% python3 -q
>>> import numpy as np
>>> import numpy.linalg as la
>>> np.set_printoptions(precision=1, suppress=True, linewidth=160)
>>> E = np.loadtxt("arr.csv", delimiter=",")
>>> print(E)
[[0.5 0.  0.  0.5 0.  0.  0. ]
 [0.  0.2 0.2 0.  0.  0.2 0.2]
 [0.2 0.  0.2 0.2 0.  0.2 0. ]
 [0.2 0.  0.  0.5 0.  0.  0.2]
 [0.  0.2 0.  0.  0.5 0.  0.2]
 [0.  0.  0.  0.  0.3 0.7 0. ]
 [0.  0.2 0.2 0.2 0.  0.  0.4]]
>>> ang = np.radians(45)
>>> Rm = np.eye(7)
>>> Rm[0, 0] = Rm[5, 5] = np.cos(ang)
>>> Rm[0, 5], Rm[5, 0] = -np.sin(ang), np.sin(ang)
>>> print(Rm)
[[ 0.7  0.   0.   0.   0.  -0.7  0. ]
 [ 0.   1.   0.   0.   0.   0.   0. ]
 [ 0.   0.   1.   0.   0.   0.   0. ]
 [ 0.   0.   0.   1.   0.   0.   0. ]
 [ 0.   0.   0.   0.   1.   0.   0. ]
 [ 0.7  0.   0.   0.   0.   0.7  0. ]
 [ 0.   0.   0.   0.   0.   0.   1. ]]
>>> A2 = E @ Rm.T
>>> print(np.round(la.svd(E, compute_uv=False), 1) + 0, np.round(la.svd(A2, compute_uv=False), 1) + 0)
[1.1 0.9 0.7 0.5 0.2 0.1 0. ] [1.1 0.9 0.7 0.5 0.2 0.1 0. ]
>>> print(np.abs(A2 - E).max(axis=0))
[0.5 0.  0.  0.  0.  0.4 0. ]
>>> print(np.round(np.sort(np.abs(la.eigvals(E)))[::-1], 1) + 0)
[1.  0.8 0.5 0.5 0.2 0.1 0. ]
>>> print(la.matrix_power(E, 100))
[[0.2 0.1 0.1 0.3 0.1 0.1 0.2]
 [0.2 0.1 0.1 0.3 0.1 0.1 0.2]
 [0.2 0.1 0.1 0.3 0.1 0.1 0.2]
 [0.2 0.1 0.1 0.3 0.1 0.1 0.2]
 [0.2 0.1 0.1 0.3 0.1 0.1 0.2]
 [0.2 0.1 0.1 0.3 0.1 0.1 0.2]
 [0.2 0.1 0.1 0.3 0.1 0.1 0.2]]
>>> pr = np.eye(7)[6]
>>> for _ in range(6):
...     pr = pr @ E
...     print(pr.round(1))
... 
[0.  0.2 0.2 0.2 0.  0.  0.4]
[0.1 0.1 0.2 0.2 0.  0.1 0.3]
[0.2 0.1 0.1 0.3 0.  0.1 0.2]
[0.2 0.1 0.1 0.3 0.1 0.1 0.2]
[0.2 0.1 0.1 0.3 0.1 0.1 0.2]
[0.2 0.1 0.1 0.3 0.1 0.1 0.2]
>>> arr = np.loadtxt("data.csv", delimiter=",")
>>> print(arr)
[[ 0.2 -1.7 -0.7]
 [-0.1 -0.1 -0.4]
 [-0.7 -1.2 -0.6]
 [ 0.4 -0.4 -1.3]
 [ 1.9 -1.9  1.3]
 [-0.5  0.   1.3]
 [-0.8 -1.5  1.1]
 [ 1.4 -0.3 -0.1]
 [ 0.6  0.5  1.5]
 [ 0.5  0.6  0.4]
 [-0.9 -0.6  1.5]
 [-1.  -0.6  1.2]
 [-0.4  0.4 -1. ]
 [ 1.4  1.7 -0.8]
 [-0.5  0.3  0.9]
 [ 9.  -3.  -4. ]
 [ 2.   0.7 -0.1]
 [ 1.7  0.2  0.4]
 [ 1.   1.4  0.5]
 [ 0.4  0.4 -0.1]
 [-1.6 -1.3  1. ]
 [-0.5  0.8  0. ]
 [ 1.2 -0.1 -1.1]
 [ 0.5 -2.4  0.6]]
>>> # row 15 is much longer than the rest
>>> proj = arr @ la.solve(arr.T @ arr, arr.T)
>>> print(np.allclose(proj @ proj, proj))
True
>>> print(la.matrix_rank(np.eye(24) - proj))
21
>>> print(np.round(proj @ arr[:, 1], 1) + 0)
[-1.7 -0.1 -1.2 -0.4 -1.9  0.  -1.5 -0.3  0.5  0.6 -0.6 -0.6  0.4  1.7  0.3 -3.   0.7  0.2  1.4  0.4 -1.3  0.8 -0.1 -2.4]
>>> G = np.cov(arr, rowvar=False)
>>> print(np.corrcoef(arr.T))
[[ 1.  -0.3 -0.7]
 [-0.3  1.   0.2]
 [-0.7  0.2  1. ]]
>>> print(arr.std(axis=0))
[2.  1.2 1.2]
>>> print(np.argwhere(np.triu(np.abs(np.corrcoef(arr.T)) > 0.8, 1)))
[]
>>> print(np.polyfit(arr[:, 1], arr[:, 2], 1))
[0.2 0.1]
>>> print(round(np.corrcoef(arr[:, 1], arr[:, 2])[0, 1], 1))
0.2
>>> feats = np.array([[1.0, -0.8, -0.9, -0.4, 1.4, 1.3, -0.6, -0.5],
...     [0.3, -0.5, 0.6, -0.8, 1.3, 1.2, 0.7, 0.9],
...     [-0.3, 1.4, -0.2, 0.6, 0.0, 0.4, 0.7, -0.4],
...     [-1.7, -0.8, 0.3, 1.1, 0.2, 0.8, 0.2, 0.6]])
>>> print(feats)
[[ 1.  -0.8 -0.9 -0.4  1.4  1.3 -0.6 -0.5]
 [ 0.3 -0.5  0.6 -0.8  1.3  1.2  0.7  0.9]
 [-0.3  1.4 -0.2  0.6  0.   0.4  0.7 -0.4]
 [-1.7 -0.8  0.3  1.1  0.2  0.8  0.2  0.6]]
>>> def softmax(z):
...     e = np.exp(z - z.max(axis=-1, keepdims=True))
...     return e / e.sum(axis=-1, keepdims=True)
... 
>>> print(softmax(feats).sum(axis=1))
[1. 1. 1. 1.]
>>> print(np.round(softmax(10 * feats[3]), 1) + 0)
[0.  0.  0.  0.9 0.  0.  0.  0. ]
>>> S = feats @ feats.T / np.sqrt(8)
>>> print(softmax(S + np.triu(np.full(S.shape, -np.inf), 1)))
[[1.  0.  0.  0. ]
 [0.3 0.7 0.  0. ]
 [0.1 0.2 0.7 0. ]
 [0.1 0.1 0.1 0.7]]
>>> print(softmax(S)[3] @ feats)
[-1.1 -0.6  0.2  0.7  0.4  0.8  0.3  0.5]
>>> A2 = feats / np.sqrt((feats ** 2).mean(axis=1, keepdims=True))
>>> print(la.norm(A2, axis=1))
[2.8 2.8 2.8 2.8]
>>> print(A2[2])
[-0.5  2.2 -0.3  0.9  0.   0.6  1.1 -0.6]
>>> print(la.matrix_rank(A2) == la.matrix_rank(feats))
True
>>> print(feats - feats.mean(axis=1, keepdims=True))
[[ 0.9 -0.9 -1.  -0.5  1.3  1.2 -0.7 -0.6]
 [-0.2 -1.   0.1 -1.3  0.8  0.7  0.2  0.4]
 [-0.6  1.1 -0.5  0.3 -0.3  0.1  0.4 -0.7]
 [-1.8 -0.9  0.2  1.   0.1  0.7  0.1  0.5]]
>>> print(la.matrix_rank(feats - feats.mean(axis=1, keepdims=True)))
4
>>> m1 = np.array([[-4.0, 8.0, 2.0, 4.0],
...     [-4.0, 6.0, 4.0, 0.0],
...     [4.0, -4.0, -2.0, 0.0],
...     [4.0, -4.0, -4.0, 2.0]])
>>> print(m1)
[[-4.  8.  2.  4.]
 [-4.  6.  4.  0.]
 [ 4. -4. -2.  0.]
 [ 4. -4. -4.  2.]]
>>> # null space of dimension 1
>>> print((m1 - m1.T) / 2)
[[ 0.  6. -1.  0.]
 [-6.  0.  4.  2.]
 [ 1. -4.  0.  2.]
 [ 0. -2. -2.  0.]]
>>> print(np.trace(m1))
2.0
>>> print(np.allclose(m1 @ m1.T, m1.T @ m1))
False
>>> print(np.round(np.sort(np.abs(la.eigvals(m1))), 1) + 0)
[0. 2. 2. 2.]
>>> print((m1 + m1.T) / 2)
[[-4.  2.  3.  4.]
 [ 2.  6.  0. -2.]
 [ 3.  0. -2. -2.]
 [ 4. -2. -2.  2.]]
>>> print(round(float(np.abs(la.eigvals(m1)).max()), 1))
2.0
>>> print(round(la.det(m1), 1))
0.0
>>> print(np.allclose(m1, m1.T))
False
>>> U, sv, vt = la.svd(m1)
>>> evecs = vt[:(sv > 1e-8).sum()]
>>> rng = np.random.default_rng(465)
>>> x = m1[1] + 3 * m1[3] + rng.integers(2) * np.eye(4)[0]
>>> print(x)
[ 8. -6. -8.  6.]
>>> print(evecs.T @ evecs)
[[ 0.9 -0.2  0.2  0.2]
 [-0.2  0.7  0.3  0.3]
 [ 0.2  0.3  0.7 -0.3]
 [ 0.2  0.3 -0.3  0.7]]
>>> print(la.matrix_rank(np.vstack([m1, x])))
3
>>> U, sv, vt = la.svd(E)
>>> evecs = vt[:(sv > 1e-8).sum()]
>>> x = E[3] + 5 * E[0] + rng.integers(2) * np.eye(7)[3]
>>> print(x)
[2.8 0.  0.  4.  0.  0.  0.2]
>>> print(np.round(la.norm(x - evecs.T @ evecs @ x), 1))
0.5
>>> print(np.round(evecs.T @ evecs, 1) + 0)
[[ 0.7  0.2  0.   0.2  0.   0.  -0.2]
 [ 0.2  0.7  0.  -0.2  0.   0.   0.2]
 [ 0.   0.   1.   0.   0.   0.   0. ]
 [ 0.2 -0.2  0.   0.7  0.   0.   0.2]
 [ 0.   0.   0.   0.   1.   0.   0. ]
 [ 0.   0.   0.   0.   0.   1.   0. ]
 [-0.2  0.2  0.   0.2  0.   0.   0.7]]
>>> print(np.diag(evecs.T @ evecs))
[0.7 0.7 1.  0.7 1.  1.  0.7]
>>> U, sv, vt = la.svd(feats, full_matrices=False)
>>> print(np.allclose(U * sv @ vt, feats))
True
>>> print(np.cumsum(sv ** 2) / np.sum(sv ** 2))
[0.4 0.7 0.9 1. ]
>>> print(sv)
[3.1 2.6 1.7 1.6]
>>> print((sv > 1e-8).sum())
4
>>> print(np.round(U.T @ feats @ vt.T, 1) + 0)
[[3.1 0.  0.  0. ]
 [0.  2.6 0.  0. ]
 [0.  0.  1.7 0. ]
 [0.  0.  0.  1.6]]
>>> print(np.round(vt @ vt.T, 1) + 0)
[[1. 0. 0. 0.]
 [0. 1. 0. 0.]
 [0. 0. 1. 0.]
 [0. 0. 0. 1.]]
>>> print(U.shape, sv.shape, vt.shape)
(4, 4) (4,) (4, 8)
>>> print(sv / sv[0])
[1.  0.8 0.6 0.5]
>>> print(round(float(np.sqrt((sv ** 2).sum())), 1), round(float(la.norm(feats)), 1))
4.7 4.7
>>> print(np.round(U.T @ U, 1) + 0)
[[1. 0. 0. 0.]
 [0. 1. 0. 0.]
 [0. 0. 1. 0.]
 [0. 0. 0. 1.]]
>>> W0 = np.array([[0.4, 0.4, 0.2], [0.0, 0.6, 0.4], [0.0, 0.0, 1.0]])
>>> print(W0)
[[0.4 0.4 0.2]
 [0.  0.6 0.4]
 [0.  0.  1. ]]
>>> # row-stochastic, so 1 is an eigenvalue
>>> x = np.array([2, 2, -3])
>>> print(la.norm(arr @ x) <= la.norm(arr, 2) * la.norm(x) + 1e-9)
True
>>> print(np.round(arr @ np.ones(3), 1) + 0)
[-2.2 -0.6 -2.5 -1.3  1.3  0.8 -1.2  1.   2.6  1.5  0.  -0.4 -1.   2.3  0.7  2.   2.6  2.3  2.9  0.7 -1.9  0.3  0.  -1.3]
>>> print(arr @ np.eye(3)[1])
[-1.7 -0.1 -1.2 -0.4 -1.9  0.  -1.5 -0.3  0.5  0.6 -0.6 -0.6  0.4  1.7  0.3 -3.   0.7  0.2  1.4  0.4 -1.3  0.8 -0.1 -2.4]
>>> z = rng.permutation(3)
>>> print(z)
[1 2 0]
>>> A2 = W0[z][:, z]
>>> print(np.allclose(A2, W0))
False
>>> print(A2)
[[0.6 0.4 0. ]
 [0.  1.  0. ]
 [0.4 0.2 0.4]]
>>> print(np.round(la.norm(W0), 1))
1.4
>>> print(np.abs(W0).max())
1.0
>>> print(np.count_nonzero(W0))
6
>>> print(W0.sum(axis=1))
[1. 1. 1.]
>>> print(np.unravel_index(np.abs(W0).argmax(), W0.shape))
(np.int64(2), np.int64(2))
>>> print(W0.shape)
(3, 3)
>>> print(la.svd(W0, compute_uv=False))
[1.2 0.7 0.3]
>>> print(la.matrix_rank(W0))
3
>>> print(W0 - W0[0])
[[ 0.   0.   0. ]
 [-0.4  0.2  0.2]
 [-0.4 -0.4  0.8]]
>>> print(W0.mean(axis=0))
[0.1 0.3 0.5]
>>> print(np.poly(W0))
[ 1.  -2.   1.2 -0.2]
>>> print(round(float(np.einsum("ij,ji->", W0, W0)), 1))
1.5
>>> print(np.kron(np.eye(2, dtype=int), W0))
[[0.4 0.4 0.2 0.  0.  0. ]
 [0.  0.6 0.4 0.  0.  0. ]
 [0.  0.  1.  0.  0.  0. ]
 [0.  0.  0.  0.4 0.4 0.2]
 [0.  0.  0.  0.  0.6 0.4]
 [0.  0.  0.  0.  0.  1. ]]
>>> print(np.einsum("ii->", W0))
2.0
>>> print(round(la.det(W0[::-1]), 1))
-0.2
>>> print(la.eigvals(W0))
[0.4 0.6 1. ]
>>> data = np.array([[-18, 0, 1, 2, 2, 1],
...     [2, -38, 0, 2, 2, 3],
...     [1, 3, 41, 0, 2, 2],
...     [0, 3, 3, -37, 2, 1],
...     [0, 1, 0, 1, 40, 2],
...     [1, 2, 0, 2, 0, -17]])
>>> G = data.T @ data
>>> print(G)
[[ 330  -71   23  -30  -30  -27]
 [ -71 1467  132 -182  -24 -137]
 [  23  132 1691 -109   90   86]
 [ -30 -182 -109 1382  -26  -61]
 [ -30  -24   90  -26 1616   94]
 [ -27 -137   86  -61   94  308]]
>>> print(la.matrix_rank(G))
6
>>> ang = np.radians(30)
>>> Rm = np.eye(6)
>>> Rm[3, 3] = Rm[1, 1] = np.cos(ang)
>>> Rm[3, 1], Rm[1, 3] = -np.sin(ang), np.sin(ang)
>>> print(Rm)
[[ 1.   0.   0.   0.   0.   0. ]
 [ 0.   0.9  0.   0.5  0.   0. ]
 [ 0.   0.   1.   0.   0.   0. ]
 [ 0.  -0.5  0.   0.9  0.   0. ]
 [ 0.   0.   0.   0.   1.   0. ]
 [ 0.   0.   0.   0.   0.   1. ]]
>>> A2 = data @ Rm.T
>>> print(np.allclose(data @ data.T, A2 @ A2.T))
True
>>> print(np.abs(A2 - data).max(axis=0))
[ 0.  18.9  0.  18.7  0.   0. ]
>>> print(np.allclose(la.norm(data, axis=1), la.norm(A2, axis=1)))
True
>>> J = np.load("dump.npy")
>>> print(J)
[[ 0 -3  3  2 -2  1 -3]
 [ 3  0  0  3 -2  5  1]
 [-3  0  0  1  0 -1 -4]
 [-2 -3 -1  0  1 -4  4]
 [ 2  2  0 -1  0 -1  1]
 [-1 -5  1  4  1  0  1]
 [ 3 -1  4 -4 -1 -1  0]]
>>> print(la.norm(J, axis=1))
[6.  6.9 5.2 6.9 3.3 6.7 6.6]
>>> print(np.round(la.norm(J, 2), 1))
8.9
>>> print(J[6] @ J[2])
-12
>>> print(round(la.norm(J, "nuc"), 1))
34.6
>>> U, sv, vt = la.svd(J)
>>> evecs = vt[:(sv > 1e-8).sum()]
>>> x = J[6] + 2 * J[4] + rng.integers(2) * np.eye(7)[6]
>>> print(x)
[ 7.  3.  4. -6. -1. -3.  3.]
>>> print(np.round(evecs.T @ evecs, 1) + 0)
[[ 0.8  0.2  0.3  0.1  0.   0.1  0.2]
 [ 0.2  0.8 -0.3 -0.1  0.  -0.1 -0.2]
 [ 0.3 -0.3  0.6 -0.1  0.  -0.1 -0.2]
 [ 0.1 -0.1 -0.1  1.   0.   0.  -0.1]
 [ 0.   0.   0.   0.   1.   0.   0. ]
 [ 0.1 -0.1 -0.1  0.   0.   1.   0. ]
 [ 0.2 -0.2 -0.2 -0.1  0.   0.   0.9]]
>>> print(round(float(la.norm(x - evecs.T @ evecs @ x)), 1))
0.4
>>> print(np.allclose(J, J.T))
False
>>> print(la.matrix_power(J, 2))
[[-36 -12 -13  12  12 -21  -8]
 [-12 -48  15  24   1  -8   6]
 [-13  15 -27   6  10  -3  12]
 [ 12  24   6 -47   2 -21   4]
 [ 12   1  10   2 -11  15  -9]
 [-21  -8  -3 -21  15 -45  11]
 [ -8   6  12   4  -9  11 -44]]
>>> x = np.array([2, 2, -2, -1, 0, -1, 2])
>>> print(np.round(la.eigvals(J).real, 1) + 0)
[0. 0. 0. 0. 0. 0. 0.]
>>> print(x @ J @ x)
0
>>> O = la.solve(np.eye(7) - J, np.eye(7) + J)
>>> print(round(la.det(O), 1))
1.0
